% python3 -q
>>> import numpy as np
>>> import numpy.linalg as la
>>> np.set_printoptions(precision=1, suppress=True, linewidth=200, legacy="1.25")
>>> data = np.load("test17.npy")
>>> data
array([[ 0.2, -1.5,  0.1,  1. , -0.4, -0.8],
       [ 0.7,  0.7, -0.7, -0.8,  1.8,  1.1],
       [-2.7, -0.2, -1.4,  1.2,  0.6,  0.8],
       [-0.2,  0.2, -0.3, -1.2,  0.4,  0.7],
       [-0.1, -0.7, -0.5, -0.4, -1.7,  1.1],
       [ 1.3,  1.4, -2.8, -0.2,  0.4,  1.3],
       [-0.5, -0.2,  0.6,  0.4, -1.2, -0.8]])
>>> Q, V = la.qr(data[:, :4])[0], la.qr(data[:, 4:])[0]
>>> s = la.svd(Q.T @ V, compute_uv=False)
>>> np.degrees(np.arccos(s.clip(0, 1)))
array([16.3, 59.5])
>>> x0 = np.array([1, 1, -3, 1, 1, 0])
>>> a = np.maximum(data @ x0, 0)
>>> data * (a > 1e-9)[:, None]
array([[ 0. , -0. ,  0. ,  0. , -0. , -0. ],
       [ 0.7,  0.7, -0.7, -0.8,  1.8,  1.1],
       [-2.7, -0.2, -1.4,  1.2,  0.6,  0.8],
       [-0.2,  0.2, -0.3, -1.2,  0.4,  0.7],
       [-0. , -0. , -0. , -0. , -0. ,  0. ],
       [ 1.3,  1.4, -2.8, -0.2,  0.4,  1.3],
       [-0. , -0. ,  0. ,  0. , -0. , -0. ]])
>>> np.flatnonzero(a > 1e-9)
array([1, 2, 3, 5])
>>> np.maximum(data @ (3 * x0), 0)
array([ 0. , 13.5,  9.3,  0.3,  0. , 33.9,  0. ])
>>> Q, r_ = la.qr(data)
>>> np.round(Q.T @ Q, 1) + 0
array([[1., 0., 0., 0., 0., 0.],
       [0., 1., 0., 0., 0., 0.],
       [0., 0., 1., 0., 0., 0.],
       [0., 0., 0., 1., 0., 0.],
       [0., 0., 0., 0., 1., 0.],
       [0., 0., 0., 0., 0., 1.]])
>>> np.abs(np.diag(r_))
array([3.1, 2.1, 2.7, 1.6, 2.3, 0.7])
>>> Q @ r_
array([[ 0.2, -1.5,  0.1,  1. , -0.4, -0.8],
       [ 0.7,  0.7, -0.7, -0.8,  1.8,  1.1],
       [-2.7, -0.2, -1.4,  1.2,  0.6,  0.8],
       [-0.2,  0.2, -0.3, -1.2,  0.4,  0.7],
       [-0.1, -0.7, -0.5, -0.4, -1.7,  1.1],
       [ 1.3,  1.4, -2.8, -0.2,  0.4,  1.3],
       [-0.5, -0.2,  0.6,  0.4, -1.2, -0.8]])
>>> np.trace(Q @ Q.T)
6.0
>>> Q.round(1) + 0
array([[-0.1,  0.7, -0.5,  0.2,  0.3, -0.3],
       [-0.2, -0.2, -0.1, -0.2,  0.6,  0.4],
       [ 0.9, -0.3, -0.4,  0.1,  0.2,  0.1],
       [ 0.1, -0.1,  0. , -0.7,  0.1, -0.7],
       [ 0. ,  0.3, -0.4, -0.5, -0.5,  0.5],
       [-0.4, -0.5, -0.7,  0.2, -0.2, -0.2],
       [ 0.2,  0. ,  0.2,  0.2, -0.5, -0.3]])
>>> x0 = np.array([-2, -5, -4, -5, -4, 0])
>>> target = Q @ x0
>>> coef, lr = np.zeros(6), 1 / la.norm(Q, 2) ** 2
>>> for i in range(15):
...     coef -= lr * Q.T @ (Q @ coef - target)
...     if i % 5 == 0: print(i, round(la.norm(Q @ coef - target), 1))
... 
0 0.0
5 0.0
10 0.0
>>> coef.round(1) + 0
array([-2., -5., -4., -5., -4.,  0.])
>>> round(float(la.cond(Q)), 1)
1.0
>>> u = np.array([8, 9, -8])
>>> np.correlate(data[1], data[6], "full")
array([-0.6, -1.4,  0. ,  2.2, -0.5, -4.3, -1.3,  2. ,  0.7, -1.1, -0.6])
>>> np.convolve(data[1], u)
array([  5.6,  11.9,  -4.9, -18.3,  12.8,  31.4,  -4.5,  -8.8])
>>> np.polyval(u, data[1])
array([  2.2,   2.2, -10.4, -10.1,  34.1,  11.6])
